In [1]: import numpy as np

In [2]: np.set_printoptions(precision=2, suppress=True, linewidth=140, sign=" ")

In [3]: F = np.load("layer10.npy")

In [4]: F
Out[4]: 
array([[ 3.,  1.,  0.,  0.,  0.],
       [ 0.,  3.,  1.,  0.,  0.],
       [ 0.,  0.,  3.,  1.,  0.],
       [ 0.,  0.,  0.,  3.,  1.],
       [ 0.,  0.,  0.,  0.,  3.]])

In [5]: # triangular: eigenvalues sit on the diagonal

In [6]: rng = np.random.default_rng(93252)

In [7]: idx = rng.permutation(5)

In [8]: Y = F[:, idx] * rng.choice([-1, 1], 5)

In [9]: Y
Out[9]: 
array([[ 3., -0.,  0., -0., -1.],
       [ 0., -0.,  1., -0., -3.],
       [ 0., -1.,  3., -0., -0.],
       [ 0., -3.,  0., -1., -0.],
       [ 0., -0.,  0., -3., -0.]])

In [10]: left, _, Vt = np.linalg.svd(F.T @ Y)

In [11]: idx
Out[11]: array([ 0,  3,  2,  4,  1])

In [12]: Y - Y[0]
Out[12]: 
array([[ 0.,  0.,  0.,  0.,  0.],
       [-3.,  0.,  1.,  0., -2.],
       [-3., -1.,  3.,  0.,  1.],
       [-3., -3.,  0., -1.,  1.],
       [-3.,  0.,  0., -3.,  1.]])

In [13]: round(float(np.linalg.norm(Y)), 2)
Out[13]: 7.0

In [14]: F - F[0]
Out[14]: 
array([[ 0.,  0.,  0.,  0.,  0.],
       [-3.,  2.,  1.,  0.,  0.],
       [-3., -1.,  3.,  1.,  0.],
       [-3., -1.,  0.,  3.,  1.],
       [-3., -1.,  0.,  0.,  3.]])

In [15]: F.mean(axis=0)
Out[15]: array([ 0.6,  0.8,  0.8,  0.8,  0.8])

In [16]: F.sum(axis=0)
Out[16]: array([ 3.,  4.,  4.,  4.,  4.])

In [17]: round(np.linalg.norm(F), 2)
Out[17]: np.float64(7.0)

In [18]: np.unravel_index(np.abs(F).argmax(), F.shape)
Out[18]: (np.int64(0), np.int64(0))

In [19]: np.count_nonzero(F)
Out[19]: np.int64(9)

In [20]: np.abs(F).max()
Out[20]: np.float64(3.0)

In [21]: A = np.load("a.npy")

In [22]: A
Out[22]: 
array([[ 1., -1., -1.,  2.],
       [-1., -1.,  0.,  3.],
       [-1., -1.,  0.,  3.],
       [-1., -1., -3.,  6.]])

In [23]: np.round(np.linalg.eigvals(A), 2) + 0
Out[23]: array([ 2.,  1.,  0.,  3.])

In [24]: np.kron(np.eye(2, dtype=int), A)
Out[24]: 
array([[ 1., -1., -1.,  2.,  0., -0., -0.,  0.],
       [-1., -1.,  0.,  3., -0., -0.,  0.,  0.],
       [-1., -1.,  0.,  3., -0., -0.,  0.,  0.],
       [-1., -1., -3.,  6., -0., -0., -0.,  0.],
       [ 0., -0., -0.,  0.,  1., -1., -1.,  2.],
       [-0., -0.,  0.,  0., -1., -1.,  0.,  3.],
       [-0., -0.,  0.,  0., -1., -1.,  0.,  3.],
       [-0., -0., -0.,  0., -1., -1., -3.,  6.]])

In [25]: np.round(np.poly(A), 2) + 0
Out[25]: array([ 1., -6., 11., -6.,  0.])

In [26]: left, sigma, Vt = np.linalg.svd(A)

In [27]: V = Vt[:(sigma > 1e-8).sum()]

In [28]: x = A[1] + 3 * A[2] + rng.integers(2) * np.eye(4)[2]

In [29]: x
Out[29]: array([-4., -4.,  0., 12.])

In [30]: np.linalg.matrix_rank(np.vstack([A, x]))
Out[30]: np.int64(3)

In [31]: V.T @ V
Out[31]: 
array([[ 0.86, -0.29, -0.14, -0.14],
       [-0.29,  0.43, -0.29, -0.29],
       [-0.14, -0.29,  0.86, -0.14],
       [-0.14, -0.29, -0.14,  0.86]])
